$ python -q
>>> import numpy as np
>>> import numpy.linalg as la
>>> np.set_printoptions(precision=2, suppress=True, linewidth=200)
>>> rd = lambda a: np.round(a, 2) + 0
>>> W0 = np.loadtxt("dump.csv", delimiter=",")
>>> W0
array([[  0.,   0.,   0.,   0.,   0.,   0.],
       [  0.,   0.,   0.,   0.,   0.,   0.],
       [-12.,   8., -14.,   2.,  18.,   0.],
       [ -6.,   4.,  -7.,   1.,   9.,   0.],
       [ 12.,  -8.,  14.,  -2., -18.,   0.],
       [ -6.,   4.,  -7.,   1.,   9.,   0.]])
>>> # rows and columns are dependent
>>> rank = la.matrix_rank(W0)
>>> rank
np.int64(1)
>>> N = la.svd(W0)[2][rank:].T
>>> N.shape
(6, 5)
>>> [int(la.matrix_rank(np.delete(W0, i, axis=0))) for i in range(6)]
[1, 1, 1, 1, 1, 1]
>>> [int(la.matrix_rank(W0[:, :j + 1])) for j in range(6)]
[1, 1, 1, 1, 1, 1]
>>> left, sigma, Vt = la.svd(W0)
>>> rd(sigma)
array([42.78,  0.  ,  0.  ,  0.  ,  0.  ,  0.  ])
>>> Y = left[:, :1] @ np.diag(sigma[:1]) @ Vt[:1]
>>> rd(la.norm(W0 - Y) / la.norm(W0))
np.float64(0.0)
>>> rd(np.abs(W0 - Y).max())
np.float64(0.0)
>>> la.matrix_rank(W0, rtol=0.05)
np.int64(1)
>>> np.trace(W0)
np.float64(-31.0)
>>> np.allclose(W0 @ W0.T, W0.T @ W0)
False
>>> rd(la.det(W0))
np.float64(0.0)
>>> W0 @ W0
array([[   0.,    0.,    0.,    0.,    0.,    0.],
       [   0.,    0.,    0.,    0.,    0.,    0.],
       [ 372., -248.,  434.,  -62., -558.,    0.],
       [ 186., -124.,  217.,  -31., -279.,    0.],
       [-372.,  248., -434.,   62.,  558.,    0.],
       [ 186., -124.,  217.,  -31., -279.,    0.]])
>>> F = np.load("block3.npy")
>>> F
array([[ 0.7, -0.2,  0.8,  0.1],
       [-0.3, -0.1, -1.6, -1.3],
       [-1. , -1. ,  2.1,  1.1],
       [-0.2, -0.5,  1.3,  1.2]])
>>> f, g = F[0], F[1]
>>> f @ g
np.float64(-1.6)
>>> rd(f @ f)
np.float64(1.18)
>>> p = (f @ g) / (f @ f) * f
>>> rd(g - p)
array([ 0.65, -0.37, -0.52, -1.16])
>>> rd((F - F.T) / 2)
array([[ 0.  ,  0.05,  0.9 ,  0.15],
       [-0.05,  0.  , -0.3 , -0.4 ],
       [-0.9 ,  0.3 ,  0.  , -0.1 ],
       [-0.15,  0.4 ,  0.1 ,  0.  ]])
>>> np.allclose(F, F.T)
False
>>> np.allclose(F @ F.T, F.T @ F)
False
>>> rd(np.abs(la.eigvals(F)).max())
np.float64(3.33)
>>> rd(la.det(F))
np.float64(-0.91)
>>> rd((F + F.T) / 2)
array([[ 0.7 , -0.25, -0.1 , -0.05],
       [-0.25, -0.1 , -1.3 , -0.9 ],
       [-0.1 , -1.3 ,  2.1 ,  1.2 ],
       [-0.05, -0.9 ,  1.2 ,  1.2 ]])
>>> x = np.array([2, 0, 1, 2])
>>> rd(F @ np.ones(4))
array([ 1.4, -3.3,  1.2,  1.8])
>>> rd(np.einsum("ij,j->i", F, x))
array([ 2.4, -4.8,  2.3,  3.3])
>>> F @ np.eye(4)[1]
array([-0.2, -0.1, -1. , -0.5])
>>> rd(F @ (2 * x))
array([ 4.8, -9.6,  4.6,  6.6])
>>> rd((F * x).sum(axis=1))
array([ 2.4, -4.8,  2.3,  3.3])
>>> la.norm(F @ x) <= la.norm(F, 2) * la.norm(x) + 1e-9
np.True_
>>> F * x
array([[ 1.4, -0. ,  0.8,  0.2],
       [-0.6, -0. , -1.6, -2.6],
       [-2. , -0. ,  2.1,  2.2],
       [-0.4, -0. ,  1.3,  2.4]])
>>> Y = la.inv(F)
>>> rd(la.det(F) * la.det(Y))
np.float64(1.0)
>>> O, evecs = la.qr(F[:, :1])[0], la.qr(F[:, 1:])[0]
>>> sigma = la.svd(O.T @ evecs, compute_uv=False)
>>> rd(np.degrees(np.arccos(sigma.clip(0, 1))))
array([33.95])
>>> (sigma > 0.9).sum()
np.int64(0)
>>> rd(la.norm(O @ O.T - evecs @ evecs.T, 2))
np.float64(1.0)
>>> X = np.load("case14.npy")
>>> rd(X)
array([[ 0.87,  0.  , -0.5 ],
       [ 0.  ,  1.  ,  0.  ],
       [ 0.5 ,  0.  ,  0.87]])
>>> rd(la.det(X))
np.float64(1.0)
>>> rd(X @ X)
array([[ 0.5 ,  0.  , -0.87],
       [ 0.  ,  1.  ,  0.  ],
       [ 0.87,  0.  ,  0.5 ]])
>>> (X != 0).astype(int)
array([[1, 0, 1],
       [0, 1, 0],
       [1, 0, 1]])
>>> rd(np.einsum("ij,ji->", X, X))
np.float64(2.0)
>>> rd(np.einsum("ii->", X))
np.float64(2.73)
>>> rd(np.kron(np.eye(2, dtype=int), X))
array([[ 0.87,  0.  , -0.5 ,  0.  ,  0.  ,  0.  ],
       [ 0.  ,  1.  ,  0.  ,  0.  ,  0.  ,  0.  ],
       [ 0.5 ,  0.  ,  0.87,  0.  ,  0.  ,  0.  ],
       [ 0.  ,  0.  ,  0.  ,  0.87,  0.  , -0.5 ],
       [ 0.  ,  0.  ,  0.  ,  0.  ,  1.  ,  0.  ],
       [ 0.  ,  0.  ,  0.  ,  0.5 ,  0.  ,  0.87]])
>>> data = np.load("test13.npy")
>>> data
array([[-1.,  0.,  0.,  0.],
       [-5.,  8., -2.,  0.],
       [-2.,  9.,  8.,  0.],
       [ 0.,  0.,  0., -3.]])
>>> # splits into 2 blocks
>>> x = np.array([2, -2, -3])
>>> h = np.maximum(X @ x, 0)
>>> rd(np.tanh(X @ x))
array([ 1.  , -0.96, -0.92])
>>> rd(X.T @ h)
array([ 2.8 ,  0.  , -1.62])
>>> rd(np.maximum(X @ (3 * x), 0))
array([9.7, 0. , 0. ])
>>> rd(X * (h > 1e-9)[:, None])
array([[ 0.87,  0.  , -0.5 ],
       [ 0.  ,  0.  ,  0.  ],
       [ 0.  ,  0.  ,  0.  ]])
>>> O, evecs = la.qr(data[:, :2])[0], la.qr(data[:, 2:])[0]
>>> sigma = la.svd(O.T @ evecs, compute_uv=False)
>>> rd(sigma)
array([0.95, 0.  ])
>>> rd(np.degrees(np.arccos(sigma.clip(0, 1))))
array([18.46, 90.  ])
>>> rd(la.norm(data, 1)), rd(la.norm(data, np.inf))
(np.float64(17.0), np.float64(19.0))
>>> rd(la.norm(data, axis=0))
array([ 5.48, 12.04,  8.25,  3.  ])
>>> rd(la.norm(data[3], 1)), rd(la.norm(data[3], np.inf))
(np.float64(3.0), np.float64(3.0))
>>> rd(la.norm(data) ** 2 / la.norm(data, 2) ** 2)
np.float64(1.31)
>>> rd(la.norm(data[3] - data[1]))
np.float64(10.1)
>>> rd(la.norm(data, 2))
np.float64(13.89)
>>> rd(la.norm(data, axis=1))
array([ 1.  ,  9.64, 12.21,  3.  ])
>>> data @ data
array([[  1.,   0.,   0.,   0.],
       [-31.,  46., -32.,   0.],
       [-59., 144.,  46.,   0.],
       [  0.,   0.,   0.,   9.]])
>>> np.flatnonzero(la.matrix_power((data != 0) + (data.T != 0) + np.eye(4), 4)[3])
array([3])
>>> (la.matrix_power((data != 0) + (data.T != 0) + np.eye(4), 4) > 0).astype(int)
array([[1, 1, 1, 0],
       [1, 1, 1, 0],
       [1, 1, 1, 0],
       [0, 0, 0, 1]])
>>> (data != 0).astype(int)
array([[1, 0, 0, 0],
       [1, 1, 1, 0],
       [1, 1, 1, 0],
       [0, 0, 0, 1]])
>>> rng = np.random.default_rng(587)
>>> labels = rng.integers(0, 2, 3)
>>> J = np.array([[2, -2, 0], [0, 2, 1], [-2, -2, 1]]) * (labels[:, None] == labels)
>>> J
array([[ 2,  0,  0],
       [ 0,  2,  1],
       [ 0, -2,  1]])
>>> Y = np.array([[0, 5, 5], [2, 5, 0], [3, 1, 0]])
>>> np.einsum("ik,kj->ij", J, Y)
array([[ 0, 10, 10],
       [ 7, 11,  0],
       [-1, -9,  0]])
>>> la.matrix_rank(np.vstack([J, Y.T]))
np.int64(3)
>>> np.flatnonzero(la.matrix_power((J != 0) + (J.T != 0) + np.eye(3), 3)[1])
array([1, 2])
>>> (J != 0).astype(int)
array([[1, 0, 0],
       [0, 1, 1],
       [0, 1, 1]])
>>> rd(la.det(J))
np.float64(8.0)
>>> x = np.array([4, -1, 1])
>>> y = J @ x
>>> y
array([ 8, -1,  3])
>>> rd(la.solve(J, -1 * y))
array([-4.,  1., -1.])
>>> rd(la.solve(J, y))
array([ 4., -1.,  1.])
>>> def softmax(z):
...     e = np.exp(z - z.max(axis=-1, keepdims=True))
...     return e / e.sum(axis=-1, keepdims=True)
... 
>>> rd(softmax(J).sum(axis=1))
array([1., 1., 1.])
>>> rd(softmax(J[1] + -2))
array([0.09, 0.67, 0.24])
>>> scores = J @ J.T / np.sqrt(3)
>>> rd(softmax(scores))
array([[0.83, 0.08, 0.08],
       [0.05, 0.94, 0.01],
       [0.05, 0.01, 0.94]])
>>> rd(softmax(scores + np.triu(np.full(scores.shape, -np.inf), 1)))
array([[1.  , 0.  , 0.  ],
       [0.05, 0.95, 0.  ],
       [0.05, 0.01, 0.94]])
>>> m1 = np.load("a.npy")
>>> m1
array([[ 0, -1,  1,  3],
       [ 1,  0,  2,  3],
       [-1, -2,  0,  0],
       [-3, -3,  0,  0]])
>>> left, sigma, Vt = la.svd(m1, full_matrices=False)
>>> (sigma > 1e-8).sum()
np.int64(4)
>>> np.allclose(left * sigma @ Vt, m1)
True
>>> rd(sigma)
array([4.86, 4.86, 0.62, 0.62])
>>> rd(left.T @ m1 @ Vt.T)
array([[4.86, 0.  , 0.  , 0.  ],
       [0.  , 4.86, 0.  , 0.  ],
       [0.  , 0.  , 0.62, 0.  ],
       [0.  , 0.  , 0.  , 0.62]])
>>> rd(sigma / sigma[0])
array([1.  , 1.  , 0.13, 0.13])
>>> x = np.array([1, 0, -2, -2])
>>> y = data @ x
>>> y
array([ -1.,  -1., -18.,   6.])
>>> rd(la.solve(data, 3 * y))
array([ 3.,  0., -6., -6.])
>>> feats = np.load("m.npy")
>>> rd(feats)
array([[-0.47,  0.35, -0.61, -0.49,  0.23],
       [-0.54, -0.28, -0.06,  0.62,  0.5 ],
       [ 0.67,  0.22, -0.49,  0.31,  0.4 ],
       [ 0.  , -0.57, -0.62,  0.11, -0.53],
       [ 0.2 , -0.65,  0.07, -0.52,  0.51]])
>>> # orthonormal columns
>>> Y = la.inv(feats)
>>> (np.abs(Y) > 1e-9).astype(int)
array([[1, 1, 1, 0, 1],
       [1, 1, 1, 1, 1],
       [1, 1, 1, 1, 1],
       [1, 1, 1, 1, 1],
       [1, 1, 1, 1, 1]])
>>> np.allclose(Y, feats.T)
True
>>> rd(la.det(feats) * la.det(Y))
np.float64(1.0)
>>> rd(la.cond(feats))
np.float64(1.0)
>>> rd(la.inv(Y))
array([[-0.47,  0.35, -0.61, -0.49,  0.23],
       [-0.54, -0.28, -0.06,  0.62,  0.5 ],
       [ 0.67,  0.22, -0.49,  0.31,  0.4 ],
       [ 0.  , -0.57, -0.62,  0.11, -0.53],
       [ 0.2 , -0.65,  0.07, -0.52,  0.51]])
>>> rd(la.det(feats) * Y)
array([[-0.47, -0.54,  0.67,  0.  ,  0.2 ],
       [ 0.35, -0.28,  0.22, -0.57, -0.65],
       [-0.61, -0.06, -0.49, -0.62,  0.07],
       [-0.49,  0.62,  0.31,  0.11, -0.52],
       [ 0.23,  0.5 ,  0.4 , -0.53,  0.51]])
>>> gram = feats.T @ feats
>>> rd(la.svd(feats, compute_uv=False) ** 2)
array([1., 1., 1., 1., 1.])
>>> la.matrix_rank(gram)
np.int64(5)
>>> arr = np.loadtxt("x.csv", delimiter=",")
>>> rd(arr)
array([[ 1.04,  0.78, -1.48,  2.64,  3.76],
       [ 1.  ,  1.05, -1.24,  2.92,  3.58],
       [ 0.2 , -2.85, -2.06, -3.39,  1.04],
       [-1.08, -0.42,  1.76, -2.23, -3.95],
       [-0.68,  2.36,  2.68,  1.99, -2.79],
       [-1.04, -0.78,  1.47, -2.65, -3.76],
       [-0.49, -2.49, -0.57, -3.99, -1.53],
       [-0.99,  1.42,  2.69,  0.28, -3.83],
       [-1.09,  0.66,  2.42, -0.85, -4.1 ],
       [-1.09, -0.18,  1.93, -1.95, -4.03],
       [-0.04,  2.87,  1.78,  3.66, -0.45],
       [-0.44, -2.55, -0.69, -4.  , -1.37],
       [ 0.32, -2.8 , -2.26, -3.13,  1.49]])
>>> theta = np.radians(120)
>>> R = np.eye(5)
>>> R[0, 0] = R[4, 4] = np.cos(theta)
>>> R[0, 4], R[4, 0] = -np.sin(theta), np.sin(theta)
>>> rd(R)
array([[-0.5 ,  0.  ,  0.  ,  0.  , -0.87],
       [ 0.  ,  1.  ,  0.  ,  0.  ,  0.  ],
       [ 0.  ,  0.  ,  1.  ,  0.  ,  0.  ],
       [ 0.  ,  0.  ,  0.  ,  1.  ,  0.  ],
       [ 0.87,  0.  ,  0.  ,  0.  , -0.5 ]])
>>> Y = arr @ R.T
>>> np.allclose(la.norm(arr, axis=1), la.norm(Y, axis=1))
True
>>> rd(la.det(R)), np.trace(R)
(np.float64(1.0), np.float64(2.0))
>>> np.allclose(arr @ arr.T, Y @ Y.T)
True
>>> rd(la.svd(arr, compute_uv=False)), rd(la.svd(Y, compute_uv=False))
(array([13.59, 11.84,  0.  ,  0.  ,  0.  ]), array([13.59, 11.84,  0.  ,  0.  ,  0.  ]))
>>> [round(float(x), 2) for x in la.svd(arr, compute_uv=False)[:3]]
[13.59, 11.84, 0.0]
>>> np.argsort(-la.norm(arr, axis=0).round(6), kind="stable")[:3]
array([4, 3, 1])
>>> x = np.array([-7, 3, -9, -4])
>>> y = data @ x
>>> beta, lr = np.zeros(4), 1 / la.norm(data, 2) ** 2
>>> for i in range(12):
...     beta -= lr * data.T @ (data @ beta - y)
...     if i % 2 == 0: print(i, round(la.norm(data @ beta - y), 2))
... 
0 61.71
2 35.1
4 20.82
6 13.43
8 9.74
10 7.88
>>> rd(beta)
array([-5.44,  3.69, -9.23, -1.75])
>>> gram = np.cov(arr, rowvar=False)
>>> rd(arr.std(axis=0))
array([0.75, 1.9 , 1.82, 2.69, 2.78])
>>> rd(np.median(arr, axis=0))
array([-0.49, -0.18,  1.47, -1.95, -1.53])
>>> np.argwhere(np.triu(np.abs(np.corrcoef(arr.T)) > 0.8, 1))
array([[0, 4],
       [1, 3],
       [2, 4]])
